% ipython --no-banner

In [1]: import numpy as np

In [2]: np.set_printoptions(suppress=True, linewidth=120)

In [3]: Z = np.array([[0, -2, 0, 3, 0, 1, -1, 2, -3, -2, 1, -3, -2],
   ...:     [-1, 2, -2, 0, 1, 3, 0, -2, 3, 0, -2, -3, -1],
   ...:     [1, 2, 3, -2, -2, 1, -1, 0, -2, 2, -2, -2, 1]])

In [4]: A = np.repeat(Z, 27 // 3, axis=0)

In [5]: rng = np.random.default_rng(52895)

In [6]: A = A + 0.05 * rng.normal(size=A.shape)

In [7]: A.round(2) + 0
Out[7]: 
array([[ 0.  , -2.08, -0.11,  3.1 , -0.03,  0.97, -1.12,  2.03, -3.06, -1.96,  1.04, -2.98, -2.09],
       [ 0.04, -1.97,  0.02,  2.94, -0.06,  0.97, -1.  ,  1.93, -2.97, -1.95,  1.06, -3.  , -1.94],
       [ 0.03, -1.88,  0.04,  2.93,  0.  ,  1.02, -1.06,  2.01, -3.  , -2.01,  1.03, -3.04, -2.03],
       [ 0.09, -1.98,  0.01,  3.02,  0.02,  0.95, -0.97,  2.02, -3.04, -2.  ,  1.08, -3.01, -2.  ],
       [-0.07, -1.99,  0.07,  2.99,  0.07,  0.97, -0.99,  1.98, -2.91, -1.98,  1.03, -2.99, -1.96],
       [-0.03, -2.06,  0.01,  3.  ,  0.04,  0.94, -0.93,  1.93, -3.03, -1.96,  1.  , -3.03, -1.95],
       [-0.02, -1.95,  0.08,  3.02,  0.04,  0.98, -0.99,  2.07, -3.06, -2.  ,  1.01, -3.03, -1.86],
       [-0.08, -2.07,  0.03,  3.03,  0.02,  0.99, -0.93,  2.06, -3.  , -1.94,  1.01, -2.94, -2.04],
       [-0.02, -1.89,  0.08,  3.05,  0.01,  0.97, -0.98,  2.04, -3.  , -1.96,  1.01, -2.98, -2.04],
       [-0.96,  2.04, -2.01,  0.06,  0.91,  3.06,  0.03, -2.03,  3.06,  0.02, -1.98, -3.03, -0.97],
       [-1.05,  1.94, -2.01,  0.06,  1.06,  2.98, -0.04, -1.96,  2.96, -0.04, -1.99, -3.  , -0.94],
       [-1.06,  1.98, -2.08, -0.09,  1.1 ,  3.01,  0.04, -1.98,  3.01, -0.02, -2.05, -2.94, -1.04],
       [-0.91,  2.  , -2.02,  0.02,  0.99,  3.02,  0.02, -2.1 ,  2.98,  0.  , -2.06, -3.04, -0.97],
       [-1.02,  1.97, -2.05,  0.04,  1.02,  2.95, -0.04, -2.02,  3.07, -0.02, -1.99, -3.  , -1.07],
       [-1.07,  2.03, -2.09, -0.08,  1.01,  3.11,  0.03, -1.93,  3.04,  0.04, -1.93, -2.98, -1.08],
       [-0.89,  1.96, -1.94,  0.02,  1.01,  3.01, -0.02, -2.01,  3.02,  0.  , -1.99, -3.03, -0.98],
       [-0.99,  2.  , -2.11,  0.04,  1.04,  3.  ,  0.05, -1.99,  3.08, -0.03, -2.02, -3.05, -0.93],
       [-0.9 ,  1.99, -2.07, -0.01,  1.09,  2.95, -0.1 , -1.96,  2.97, -0.11, -2.02, -2.99, -0.98],
       [ 1.05,  2.04,  3.03, -1.99, -1.98,  0.97, -1.1 , -0.05, -2.04,  2.03, -2.07, -2.02,  0.89],
       [ 1.  ,  1.89,  3.  , -1.96, -2.03,  1.03, -1.1 , -0.03, -2.01,  2.04, -1.98, -1.92,  0.95],
       [ 1.01,  2.01,  3.  , -1.93, -2.02,  0.99, -1.02, -0.05, -2.  ,  2.06, -2.  , -2.06,  0.94],
       [ 1.03,  1.92,  3.03, -1.92, -1.98,  0.96, -1.01,  0.05, -2.06,  2.05, -1.97, -1.99,  0.98],
       [ 0.98,  2.06,  2.98, -2.09, -2.06,  1.  , -1.01,  0.07, -2.03,  2.07, -2.02, -2.15,  0.99],
       [ 1.14,  1.99,  2.99, -2.  , -2.05,  0.99, -0.95,  0.  , -2.02,  2.06, -1.96, -1.93,  0.9 ],
       [ 0.97,  2.01,  2.99, -2.04, -2.02,  1.05, -1.09,  0.07, -1.98,  1.92, -2.02, -2.  ,  0.97],
       [ 0.97,  1.96,  2.99, -1.95, -1.98,  1.04, -1.01, -0.01, -2.01,  2.17, -2.  , -2.04,  0.93],
       [ 1.04,  2.01,  3.05, -2.05, -1.95,  0.94, -0.97, -0.06, -2.03,  1.95, -2.  , -1.96,  1.04]])

In [8]: proj = A @ np.linalg.solve(A.T @ A, A.T)

In [9]: print(np.round(proj @ A[:, 12], 2))
[-2.09 -1.94 -2.03 -2.   -1.96 -1.95 -1.86 -2.04 -2.04 -0.97 -0.94 -1.04 -0.97 -1.07 -1.08 -0.98 -0.93 -0.98  0.89
  0.95  0.94  0.98  0.99  0.9   0.97  0.93  1.04]

In [10]: np.allclose(proj @ proj, proj)
Out[10]: True

In [11]: round(np.trace(proj), 2)
Out[11]: np.float64(13.0)
